In [1]: import numpy as np

In [2]: import numpy.linalg as la

In [3]: np.set_printoptions(suppress=True, linewidth=100)

In [4]: rnd = lambda a: np.round(a, 3) + 0

In [5]: W0 = np.array([[1, 2, 2, 3, 2, -2, 5],
   ...:     [2, 4, 4, 6, 4, -4, 10],
   ...:     [2, 4, 4, 6, 4, -4, 10],
   ...:     [3, 6, 6, 9, 6, -6, 15],
   ...:     [2, 4, 4, 6, 4, -4, 10],
   ...:     [-2, -4, -4, -6, -4, 4, -10],
   ...:     [5, 10, 10, 15, 10, -10, 25]])

In [6]: u, g = W0[6], W0[1]

In [7]: u @ g
Out[7]: np.int64(510)

In [8]: print(u @ u)
1275

In [9]: p = (u @ g) / (u @ u) * u

In [10]: g - p
Out[10]: array([0., 0., 0., 0., 0., 0., 0.])

In [11]: rnd(la.norm(u + g) ** 2 + la.norm(u - g) ** 2)
Out[11]: np.float64(2958.0)

In [12]: print(p)
[ 2.  4.  4.  6.  4. -4. 10.]

In [13]: np.outer(u, g)
Out[13]: 
array([[  10,   20,   20,   30,   20,  -20,   50],
       [  20,   40,   40,   60,   40,  -40,  100],
       [  20,   40,   40,   60,   40,  -40,  100],
       [  30,   60,   60,   90,   60,  -60,  150],
       [  20,   40,   40,   60,   40,  -40,  100],
       [ -20,  -40,  -40,  -60,  -40,   40, -100],
       [  50,  100,  100,  150,  100, -100,  250]])

In [14]: np.unique(W0.round(6), axis=0).shape
Out[14]: (5, 7)

In [15]: rnd(np.trace(la.pinv(W0) @ W0))
Out[15]: np.float64(1.0)
